In [1]: import numpy as np

In [2]: np.set_printoptions(precision=3, suppress=True, linewidth=120, sign=" ")

In [3]: def rd(a):
   ...:     return np.round(a, 3) + 0
   ...: 

In [4]: J = np.load("out4.npy")

In [5]: print(rd(J))
[[ 0.519  0.434  0.107  0.223]
 [ 0.434  0.551 -0.242 -0.02 ]
 [ 0.107 -0.242  0.607  0.41 ]
 [ 0.223 -0.02   0.41   0.323]]

In [6]: f = np.array([2, 0, 2])

In [7]: print(rd(np.convolve(J[0], f)))
[ 1.038  0.868  1.252  1.315  0.214  0.446]

In [8]: print(np.linalg.cond(J) > 100)
True

In [9]: print(rd(np.linalg.norm(J, 2) / np.linalg.norm(J)))
0.707

In [10]: mat = np.load("block14.npy")

In [11]: print(mat)
[[ -7.315  -2.558   2.823]
 [ -5.46    5.812   1.229]
 [ -2.904 -11.434  -5.118]
 [-11.437  -5.191  -2.432]
 [ 13.099   0.781  -1.632]
 [ -1.267   3.126   4.51 ]
 [  7.207   4.722   1.286]
 [  2.499   5.76    2.117]
 [ -0.538   6.628 -11.121]
 [ 16.02   10.465   4.937]
 [ -5.102  -2.571   2.624]
 [ -2.842  -0.947  -4.593]]

In [12]: cen = mat - mat.mean(axis=0)

In [13]: evecs = np.linalg.svd(cen)[2][:1]

In [14]: other = cen - cen @ evecs.T @ evecs

In [15]: print(np.linalg.norm(other, axis=1).round(6).argmax())
8

In [16]: print(rd(np.linalg.norm(other) / np.linalg.norm(cen)))
0.565

In [17]: print(rd(np.cov(cen @ evecs.T, rowvar=False)))
86.407

In [18]: E = np.array([[-4, 5, 7], [-4, 5, 7]])

In [19]: print(E)
[[-4  5  7]
 [-4  5  7]]

In [20]: # rows 0 and 1 are equal

In [21]: basis = mat[[2, 9]].astype(float)

In [22]: for _ in range(7):
    ...:     idx = np.linalg.norm(mat[:, None] - basis, axis=-1).argmin(axis=1)
    ...:     basis = np.array([mat[idx == j].mean(axis=0) for j in range(2)])
    ...: 

In [23]: print(idx)
[ 0  0  0  0  1  0  1  1  0  1  0  0]

In [24]: print(np.bincount(idx))
[ 8  4]

In [25]: print(np.abs(basis[1] - basis[0]).argmax())
0

In [26]: print(rd(basis))
[[-4.608 -0.892 -1.51 ]
 [ 9.706  5.432  1.677]]
